$ ipython --no-banner

In [1]: import numpy as np

In [2]: import numpy.linalg as la

In [3]: np.set_printoptions(precision=3, suppress=True, linewidth=160, sign=" ")

In [4]: X = np.load("block6.npy")

In [5]: X
Out[5]: 
array([[ 0,  0,  0,  0,  0,  0],
       [ 0,  0,  0,  0,  0,  2],
       [ 0,  0,  0,  0,  0,  0],
       [ 0,  0,  0,  2,  0,  3]])

In [6]: # column 1 repeats column 0

In [7]: rk = la.matrix_rank(X)

In [8]: rk
Out[8]: np.int64(2)

In [9]: ns = la.svd(X)[2][rk:].T

In [10]: ns @ ns.T
Out[10]: 
array([[ 1.,  0.,  0.,  0.,  0.,  0.],
       [ 0.,  1.,  0.,  0.,  0.,  0.],
       [ 0.,  0.,  1.,  0.,  0.,  0.],
       [ 0.,  0.,  0.,  0.,  0.,  0.],
       [ 0.,  0.,  0.,  0.,  1.,  0.],
       [ 0.,  0.,  0.,  0.,  0.,  0.]])

In [11]: [int(la.matrix_rank(X[:, :j + 1])) for j in range(6)]
Out[11]: [0, 0, 0, 1, 1, 2]

In [12]: [int(la.matrix_rank(np.delete(X, i, axis=0))) for i in range(4)]
Out[12]: [2, 1, 2, 1]

In [13]: la.matrix_rank(X.T @ X), la.matrix_rank(X @ X.T)
Out[13]: (np.int64(2), np.int64(2))

In [14]: X @ ns
Out[14]: 
array([[ 0.,  0.,  0.,  0.],
       [ 0.,  0.,  0.,  0.],
       [ 0.,  0.,  0.,  0.],
       [ 0.,  0.,  0.,  0.]])

In [15]: x0 = np.array([-1, 0, -3, -1, 1, 1])

In [16]: X @ np.ones(6)
Out[16]: array([ 0.,  2.,  0.,  5.])

In [17]: print(X @ x0)
[ 0  2  0  1]

In [18]: la.norm(X @ x0) <= la.norm(X, 2) * la.norm(x0) + 1e-9
Out[18]: np.True_

In [19]: (X * x0).sum(axis=1)
Out[19]: array([ 0,  2,  0,  1])

In [20]: def softmax(z):
    ...:     e = np.exp(z - z.max(axis=-1, keepdims=True))
    ...:     return e / e.sum(axis=-1, keepdims=True)
    ...: 

In [21]: softmax(X).sum(axis=1)
Out[21]: array([ 1.,  1.,  1.,  1.])

In [22]: softmax(X[3])
Out[22]: array([ 0.032,  0.032,  0.032,  0.235,  0.032,  0.638])

In [23]: softmax(X[3] + 3)
Out[23]: array([ 0.032,  0.032,  0.032,  0.235,  0.032,  0.638])

In [24]: att = X @ X.T / np.sqrt(6)

In [25]: softmax(att).round(6).argmax(axis=1)
Out[25]: array([ 0,  3,  0,  3])

In [26]: softmax(att + np.triu(np.full(att.shape, -np.inf), 1))
Out[26]: 
array([[ 1.   ,  0.   ,  0.   ,  0.   ],
       [ 0.163,  0.837,  0.   ,  0.   ],
       [ 0.333,  0.333,  0.333,  0.   ],
       [ 0.005,  0.054,  0.005,  0.937]])

In [27]: softmax(att)[3] @ X
Out[27]: array([ 0.   ,  0.   ,  0.   ,  1.874,  0.   ,  2.918])

In [28]: round(float(la.norm(X, 2) / la.norm(X)), 3)
Out[28]: 0.97

In [29]: la.lstsq(X[:-1].T, X[-1])[2]
Out[29]: np.int32(1)

In [30]: np.round(np.trace(la.pinv(X) @ X), 3)
Out[30]: np.float64(2.0)

In [31]: np.allclose(X[:-1].T @ la.lstsq(X[:-1].T, X[-1])[0], X[-1])
Out[31]: False

In [32]: print(np.round(X @ la.pinv(X) @ X, 3) + 0)
[[ 0.  0.  0.  0.  0.  0.]
 [ 0.  0.  0.  0.  0.  2.]
 [ 0.  0.  0.  0.  0.  0.]
 [ 0.  0.  0.  2.  0.  3.]]

In [33]: np.unique(X.round(6), axis=0).shape
Out[33]: (3, 6)

In [34]: data = np.load("w.npy")

In [35]: data
Out[35]: 
array([[ 5,  0,  2],
       [ 1,  1,  2],
       [ 4,  5,  3]])

In [36]: rng = np.random.default_rng(769136)

In [37]: labels = rng.permutation(3)

In [38]: labels
Out[38]: array([ 0,  2,  1])

In [39]: A2 = data[labels][:, labels]

In [40]: np.diag(A2)
Out[40]: array([ 5,  3,  1])

In [41]: print(A2)
[[ 5  2  0]
 [ 4  3  5]
 [ 1  2  1]]

In [42]: np.abs(data).max()
Out[42]: np.int64(5)

In [43]: la.svd(data, compute_uv=False)
Out[43]: array([ 8.494,  3.397,  1.144])

In [44]: print(data - data[0])
[[ 0  0  0]
 [-4  1  0]
 [-1  5  1]]

In [45]: np.round(softmax(10 * data[0]), 3) + 0
Out[45]: array([ 1.,  0.,  0.])

In [46]: softmax(data).sum(axis=1)
Out[46]: array([ 1.,  1.,  1.])

In [47]: softmax(data[0] + -2)
Out[47]: array([ 0.946,  0.006,  0.047])

In [48]: att = data @ data.T / np.sqrt(3)

In [49]: print(softmax(att).round(6).argmax(axis=1))
[ 0  2  2]

In [50]: np.round(softmax(att + np.triu(np.full(att.shape, -np.inf), 1)), 3) + 0
Out[50]: 
array([[ 1.  ,  0.  ,  0.  ],
       [ 0.85,  0.15,  0.  ],
       [ 0.  ,  0.  ,  1.  ]])

In [51]: theta = np.radians(30)

In [52]: r_ = np.eye(3)

In [53]: r_[1, 1] = r_[0, 0] = np.cos(theta)

In [54]: r_[1, 0], r_[0, 1] = -np.sin(theta), np.sin(theta)

In [55]: print(r_)
[[ 0.866  0.5    0.   ]
 [-0.5    0.866  0.   ]
 [ 0.     0.     1.   ]]

In [56]: A2 = data @ r_.T

In [57]: np.round(la.det(r_), 3), round(float(np.trace(r_)), 3)
Out[57]: (np.float64(1.0), 2.732)

In [58]: A2
Out[58]: 
array([[ 4.33 , -2.5  ,  2.   ],
       [ 1.366,  0.366,  2.   ],
       [ 5.964,  2.33 ,  3.   ]])

In [59]: print(np.allclose(la.norm(data, axis=1), la.norm(A2, axis=1)))
True

In [60]: W0 = np.array([[-1, 0, -1, 0, -1, 0],
    ...:     [2, 0, 2, 0, 2, 0],
    ...:     [0, -2, 0, -2, 0, -2],
    ...:     [-1, 0, -1, 0, -1, 0],
    ...:     [2, 0, 2, 0, 2, 0],
    ...:     [0, -2, 0, -2, 0, -2]])

In [61]: la.matrix_rank(W0, rtol=0.1)
Out[61]: np.int64(2)

In [62]: la.cond(W0) > 100
Out[62]: np.True_

In [63]: np.argsort(-la.norm(W0, axis=0).round(6), kind="stable")[:3]
Out[63]: array([ 0,  2,  4])

In [64]: Uu, sigma, Vh = la.svd(W0)

In [65]: np.argmax(sigma[:-1] / (sigma[1:] + 1e-6)) + 1
Out[65]: np.int64(2)

In [66]: A2 = Uu[:, :2] @ np.diag(sigma[:2]) @ Vh[:2]

In [67]: la.matrix_rank(A2)
Out[67]: np.int64(2)

In [68]: np.round(np.abs(W0 - A2).max(), 3)
Out[68]: np.float64(0.0)

In [69]: labels = rng.permutation(6)

In [70]: print(labels)
[ 4  3  0  1  5  2]

In [71]: A2 = W0[labels][:, labels]

In [72]: np.diag(A2)
Out[72]: array([ 2,  0, -1,  0, -2,  0])

In [73]: np.round(np.sort(np.abs(la.eigvals(A2))), 3) + 0
Out[73]: array([ 0.,  0.,  0.,  0.,  0.,  1.])

In [74]: round(la.det(A2), 3), round(float(la.det(W0[labels])), 3)
Out[74]: (np.float64(0.0), 0.0)

In [75]: np.trace(A2)
Out[75]: np.int64(-1)

In [76]: print(A2)
[[ 2  0  2  0  0  2]
 [-1  0 -1  0  0 -1]
 [-1  0 -1  0  0 -1]
 [ 2  0  2  0  0  2]
 [ 0 -2  0 -2 -2  0]
 [ 0 -2  0 -2 -2  0]]

In [77]: u = np.array([2, -3])

In [78]: np.correlate(W0[1], W0[3], "full")
Out[78]: array([ 0, -2,  0, -4,  0, -6,  0, -4,  0, -2,  0])

In [79]: print(np.cross(W0[1, :3], W0[3, :3]))
[ 0  0  0]

In [80]: np.convolve(W0[1], u)
Out[80]: array([ 4, -6,  4, -6,  4, -6,  0])

In [81]: np.polyval(u, W0[1])
Out[81]: array([ 1, -3,  1, -3,  1, -3])
